In [1]: import numpy as np

In [2]: import numpy.linalg as la

In [3]: np.set_printoptions(suppress=True, linewidth=120)

In [4]: rnd = lambda a: np.round(a, 2) + 0

In [5]: ang = np.deg2rad(60)

In [6]: A = np.eye(3)

In [7]: A[np.ix_([2, 0], [2, 0])] = [[np.cos(ang), -np.sin(ang)], [np.sin(ang), np.cos(ang)]]

In [8]: print(rnd(A))
[[ 0.5   0.    0.87]
 [ 0.    1.    0.  ]
 [-0.87  0.    0.5 ]]

In [9]: # splits into 2 blocks

In [10]: x = np.array([3, 2, 0])

In [11]: print(rnd(np.sort(np.abs(np.degrees(np.angle(la.eigvals(A)))))))
[ 0. 60. 60.]

In [12]: print(rnd(la.norm(x)), rnd(la.norm(A @ x)))
3.61 3.61

In [13]: print(rnd(A.T @ (A @ x)))
[3. 2. 0.]

In [14]: print(rnd(la.svd(A, compute_uv=False)))
[1. 1. 1.]

In [15]: print(rnd(A.T @ A))
[[1. 0. 0.]
 [0. 1. 0.]
 [0. 0. 1.]]

In [16]: print(rnd(la.pinv(A)))
[[ 0.5   0.   -0.87]
 [ 0.    1.    0.  ]
 [ 0.87  0.    0.5 ]]

In [17]: rng = np.random.default_rng(9352)

In [18]: z = rng.permutation(3)

In [19]: print(z)
[0 1 2]

In [20]: B = A[z][:, z]

In [21]: print(rnd(B))
[[ 0.5   0.    0.87]
 [ 0.    1.    0.  ]
 [-0.87  0.    0.5 ]]

In [22]: print(np.trace(B))
2.0

In [23]: print(rnd(np.sort(np.abs(la.eigvals(B)))))
[1. 1. 1.]

In [24]: print(np.allclose(B, A))
True

In [25]: print(rnd(la.det(B)), rnd(la.det(A[z])))
1.0 1.0

In [26]: t3 = np.stack([A, 2 * A, A[::-1]])

In [27]: print(rnd(la.det(t3)))
[ 1.  8. -1.]

In [28]: print(la.matrix_rank(t3.reshape(3, -1)))
2

In [29]: m1 = np.loadtxt("out15.csv", delimiter=",")

In [30]: print(m1)
[[-1.  2.  0.  0.]
 [ 0. -3.  0.  0.]
 [ 0.  0.  0.  0.]
 [ 0.  0.  0.  0.]]

In [31]: # row 3 repeats row 2

In [32]: P = np.triu(np.array([[0, 0, -3, 1], [1, 1, 1, 2], [-1, -2, 3, 2], [2, -2, -3, 3]]), 1) + np.eye(4)

In [33]: B = P @ m1 @ la.inv(P)

In [34]: print(la.matrix_rank(B))
2

In [35]: print(B)
[[-1.  2. -5.  7.]
 [ 0. -3.  3.  0.]
 [ 0.  0.  0.  0.]
 [ 0.  0.  0.  0.]]

In [36]: print(np.poly(B))
[1. 4. 3. 0. 0.]

In [37]: print(P @ m1 - m1 @ P)
[[ 0.  0. -5. -3.]
 [ 0.  0.  3.  6.]
 [ 0.  0.  0.  0.]
 [ 0.  0.  0.  0.]]
